% ipython --no-banner

In [1]: import numpy as np

In [2]: import numpy.linalg as la

In [3]: np.set_printoptions(precision=3, suppress=True, linewidth=200, legacy="1.25")

In [4]: A = np.load("mat.npy")

In [5]: A
Out[5]: 
array([[ 1,  0,  0,  0,  0,  0,  0,  0,  0,  0,  0],
       [ 0,  0,  0,  0,  0,  0,  0,  0,  0,  0,  0],
       [ 0,  0, -1,  0,  0,  0,  0,  0,  0,  0,  0],
       [ 0,  0,  0,  0,  0,  0,  0,  0,  0,  0,  0],
       [ 0,  0,  0,  0, -1,  0,  0,  0,  0,  0,  0],
       [ 0,  0,  0,  0,  0,  2,  0,  0,  0,  0,  0],
       [ 0,  0,  0,  0,  0,  0,  2,  0,  0,  0,  0],
       [ 0,  0,  0,  0,  0,  0,  0,  2,  0,  0,  0],
       [ 0,  0,  0,  0,  0,  0,  0,  0,  2,  0,  0],
       [ 0,  0,  0,  0,  0,  0,  0,  0,  0,  1,  0],
       [ 0,  0,  0,  0,  0,  0,  0,  0,  0,  0,  0]])

In [6]: # triangular: eigenvalues sit on the diagonal

In [7]: rk = la.matrix_rank(A)

In [8]: rk
Out[8]: 8

In [9]: ns = la.svd(A)[2][rk:].T

In [10]: ns @ ns.T
Out[10]: 
array([[0., 0., 0., 0., 0., 0., 0., 0., 0., 0., 0.],
       [0., 1., 0., 0., 0., 0., 0., 0., 0., 0., 0.],
       [0., 0., 0., 0., 0., 0., 0., 0., 0., 0., 0.],
       [0., 0., 0., 1., 0., 0., 0., 0., 0., 0., 0.],
       [0., 0., 0., 0., 0., 0., 0., 0., 0., 0., 0.],
       [0., 0., 0., 0., 0., 0., 0., 0., 0., 0., 0.],
       [0., 0., 0., 0., 0., 0., 0., 0., 0., 0., 0.],
       [0., 0., 0., 0., 0., 0., 0., 0., 0., 0., 0.],
       [0., 0., 0., 0., 0., 0., 0., 0., 0., 0., 0.],
       [0., 0., 0., 0., 0., 0., 0., 0., 0., 0., 0.],
       [0., 0., 0., 0., 0., 0., 0., 0., 0., 0., 1.]])

In [11]: [int(la.matrix_rank(np.delete(A, i, axis=0))) for i in range(11)]
Out[11]: [7, 8, 7, 8, 7, 7, 7, 7, 7, 7, 8]

In [12]: la.matrix_rank(A.T @ A), la.matrix_rank(A @ A.T)
Out[12]: (8, 8)

In [13]: np.allclose(A @ ns, 0)
Out[13]: True
